$ ipython --no-banner

In [1]: import numpy as np

In [2]: import numpy.linalg as la

In [3]: np.set_printoptions(precision=2, suppress=True, linewidth=160)

In [4]: W0 = np.load("mat.npy")

In [5]: W0
Out[5]: 
array([[ 28,   3,   9,  15,  -1,   6,  13,  -3,  -1,  12,  -6,   8,   6],
       [  3,  35,  33,  -2,  -1,  -9, -23,  -9, -13,  10,  20,  -6,  14],
       [  9,  33,  37,  -1,  -3, -14, -17,  -7,  -6,   6,  15,  -2,  15],
       [ 15,  -2,  -1,  30, -22,  17,   9, -16,   7,  10,   2,   5,  10],
       [ -1,  -1,  -3, -22,  33,  -4,  -2,  11, -17, -11,  -5,  11, -10],
       [  6,  -9, -14,  17,  -4,  32,  22, -12,   3,   0,  -9,  17,  -5],
       [ 13, -23, -17,   9,  -2,  22,  43,   2,  21,  -7, -29,  20, -13],
       [ -3,  -9,  -7, -16,  11, -12,   2,  21,  -5,   5,  -9, -13, -10],
       [ -1, -13,  -6,   7, -17,   3,  21,  -5,  31, -12, -13,   8,  -2],
       [ 12,  10,   6,  10, -11,   0,  -7,   5, -12,  39,   7, -29,   6],
       [ -6,  20,  15,   2,  -5,  -9, -29,  -9, -13,   7,  23, -11,  13],
       [  8,  -6,  -2,   5,  11,  17,  20, -13,   8, -29, -11,  40,  -3],
       [  6,  14,  15,  10, -10,  -5, -13, -10,  -2,   6,  13,  -3,  13]])

In [6]: evals, V = la.eigh(W0)

In [7]: vec = np.array([3, 2, 0, 2, 1, 2, 1, 0, 1, 0, 1, 2, 3])

In [8]: np.round(la.eigvalsh(W0[1:, 1:]), 2) + 0
Out[8]: array([  0.  ,   0.  ,   0.  ,   0.  ,   0.  ,   3.21,   9.46,  29.89,  40.57,  68.1 ,  83.92, 141.86])

In [9]: round(vec @ W0 @ vec / (vec @ vec), 2), round(evals[0], 2), round(float(evals[-1]), 2)
Out[9]: (np.float64(48.71), np.float64(-0.0), 142.07)

In [10]: vec @ W0 @ vec
Out[10]: np.int64(1851)

In [11]: np.abs(W0).sum(axis=1).max(), np.round(np.abs(evals).max(), 2)
Out[11]: (np.int64(221), np.float64(142.07))

In [12]: Uu, sig, VT = la.svd(W0)

In [13]: np.argmax(sig[:-1] / (sig[1:] + 1e-6)) + 1
Out[13]: np.int64(7)

In [14]: sig.round(2) + 0
Out[14]: array([142.07,  89.87,  68.11,  47.91,  37.05,  16.37,   3.61,   0.  ,   0.  ,   0.  ,   0.  ,   0.  ,   0.  ])

In [15]: other = Uu[:, :7] @ np.diag(sig[:7]) @ VT[:7]

In [16]: np.round(np.abs(W0 - other).max(), 2)
Out[16]: np.float64(0.0)

In [17]: la.matrix_rank(other)
Out[17]: np.int64(7)

In [18]: round(float(la.norm(W0 - other, 2)), 2), round(float(sig[7]), 2)
Out[18]: (0.0, 0.0)

In [19]: np.round(la.norm(W0 - other) / la.norm(W0), 2)
Out[19]: np.float64(0.0)

In [20]: la.lstsq(W0[:-1].T, W0[-1])[2]
Out[20]: np.int32(7)

In [21]: round(float(np.trace(la.pinv(W0) @ W0)), 2)
Out[21]: 7.0

In [22]: np.abs(np.diag(la.qr(W0)[1])) > 1e-9
Out[22]: array([ True,  True,  True,  True,  True,  True,  True, False, False, False, False, False, False])

In [23]: vec = np.array([-3, 5, -1, 1, -4, 1, 5, 1, 3, -2, -5, 1, -5])

In [24]: (W0 @ vec).argmax()
Out[24]: np.int64(6)

In [25]: np.sign((W0 @ vec).round(6))
Out[25]: array([-1, -1, -1,  1, -1,  1,  1, -1,  1, -1, -1,  1, -1])

In [26]: la.norm(W0 @ vec) <= la.norm(W0, 2) * la.norm(vec) + 1e-9
Out[26]: np.True_

In [27]: other = W0 / la.norm(W0, axis=1, keepdims=True)

In [28]: C2 = other @ other.T

In [29]: la.norm(other, axis=1)
Out[29]: array([1., 1., 1., 1., 1., 1., 1., 1., 1., 1., 1., 1., 1.])

In [30]: np.round(np.degrees(np.arccos(np.clip(C2[9, 5], -1, 1))), 2)
Out[30]: np.float64(104.41)

In [31]: C2[9]
Out[31]: array([ 0.32,  0.46,  0.39,  0.28, -0.43, -0.25, -0.42,  0.07, -0.46,  1.  ,  0.49, -0.79,  0.52])
